% ipython --no-banner

In [1]: import numpy as np

In [2]: np.set_printoptions(precision=2, suppress=True, linewidth=160)

In [3]: tidy = lambda a: np.round(a, 2) + 0

In [4]: Y = np.array([[0, 1, 1, 1, 1, 2],
   ...:     [2, 1, 2, 2, 0, 2],
   ...:     [1, 0, 2, 1, 0, 1],
   ...:     [1, 1, 2, 0, 0, 1],
   ...:     [2, 0, 1, 0, 0, 1],
   ...:     [1, 1, 2, 1, 0, 2]])

In [5]: data = Y - Y.T

In [6]: data
Out[6]: 
array([[ 0, -1,  0,  0, -1,  1],
       [ 1,  0,  2,  1,  0,  1],
       [ 0, -2,  0, -1, -1, -1],
       [ 0, -1,  1,  0,  0,  0],
       [ 1,  0,  1,  0,  0,  1],
       [-1, -1,  1,  0, -1,  0]])

In [7]: vec = np.array([-2, 1, 1, 0, 3, 0])

In [8]: tidy(np.linalg.det(data))
Out[8]: np.float64(4.0)

In [9]: tidy(np.linalg.eigvals(data).real)
Out[9]: array([0., 0., 0., 0., 0., 0.])

In [10]: vec @ data @ vec
Out[10]: np.int64(0)

In [11]: tidy(np.linalg.svd(data, compute_uv=False))
Out[11]: array([3.31, 3.31, 1.37, 1.37, 0.44, 0.44])

In [12]: O = np.linalg.solve(np.eye(6) - data, np.eye(6) + data)

In [13]: tidy(O @ O.T)
Out[13]: 
array([[1., 0., 0., 0., 0., 0.],
       [0., 1., 0., 0., 0., 0.],
       [0., 0., 1., 0., 0., 0.],
       [0., 0., 0., 1., 0., 0.],
       [0., 0., 0., 0., 1., 0.],
       [0., 0., 0., 0., 0., 1.]])

In [14]: tidy(np.linalg.det(O))
Out[14]: np.float64(1.0)

In [15]: tidy(np.sort(np.abs(np.linalg.eigvals(data))))
Out[15]: array([0.44, 0.44, 1.37, 1.37, 3.31, 3.31])

In [16]: u = np.array([3, -3])

In [17]: np.polyval(u, data[2])
Out[17]: array([-3, -9, -3, -6, -6, -6])

In [18]: np.correlate(data[2], data[0], "full")
Out[18]: array([ 0, -2,  2, -1,  0,  2,  1,  1,  1,  1,  0])

In [19]: np.convolve(data[2], u)
Out[19]: array([ 0, -6,  6, -3,  0,  0,  3])

In [20]: rng = np.random.default_rng(90954)

In [21]: lab = rng.permutation(6)

In [22]: Y = data[:, lab] * rng.choice([-1, 1], 6)

In [23]: Y
Out[23]: 
array([[ 0,  1,  0, -1,  1,  0],
       [-1,  0,  1, -1,  0,  2],
       [ 0,  1, -1,  1,  2,  0],
       [ 0,  0,  0,  0,  1,  1],
       [-1,  0,  0, -1,  0,  1],
       [ 1,  1,  0,  0,  1,  1]])

In [24]: U, _, vt = np.linalg.svd(data.T @ Y)

In [25]: tidy(U @ vt)
Out[25]: 
array([[-1.,  0.,  0.,  0.,  0.,  0.],
       [ 0.,  0.,  0.,  0., -1.,  0.],
       [ 0.,  0.,  0.,  0.,  0.,  1.],
       [ 0.,  0.,  1.,  0.,  0.,  0.],
       [ 0., -1.,  0.,  0.,  0.,  0.],
       [ 0.,  0.,  0., -1.,  0.,  0.]])

In [26]: lab
Out[26]: array([0, 4, 3, 5, 1, 2])

In [27]: W0 = np.load("test11.npy")

In [28]: W0
Out[28]: 
array([[ 1, -2,  4, -8],
       [ 1, -1,  1, -1],
       [ 1,  0,  0,  0]])

In [29]: # row 0 dominates

In [30]: Y = np.array([[-2, -3], [-1, 0], [3, 0], [0, 0]])

In [31]: np.einsum("ij->j", W0)
Out[31]: array([ 3, -3,  5, -9])

In [32]: Y @ W0
---------------------------------------------------------------------------
ValueError                                Traceback (most recent call last)
Cell In[32], line 1
----> 1 Y @ W0

ValueError: matmul: Input operand 1 has a mismatch in its core dimension 0, with gufunc signature (n?,k),(k,m?)->(n?,m?) (size 3 is different from 2)

In [33]: np.einsum("ik,kj->ij", W0, Y)
Out[33]: 
array([[12, -3],
       [ 2, -3],
       [-2, -3]])

In [34]: np.vstack([W0, Y.T]).shape
Out[34]: (5, 4)

In [35]: Y.T @ W0.T
Out[35]: 
array([[12,  2, -2],
       [-3, -3, -3]])

In [36]: np.linalg.matrix_rank(W0 @ Y)
Out[36]: np.int64(2)

In [37]: np.linalg.matrix_rank(np.vstack([W0, Y.T]))
Out[37]: np.int64(4)

In [38]: W0 @ Y
Out[38]: 
array([[12, -3],
       [ 2, -3],
       [-2, -3]])
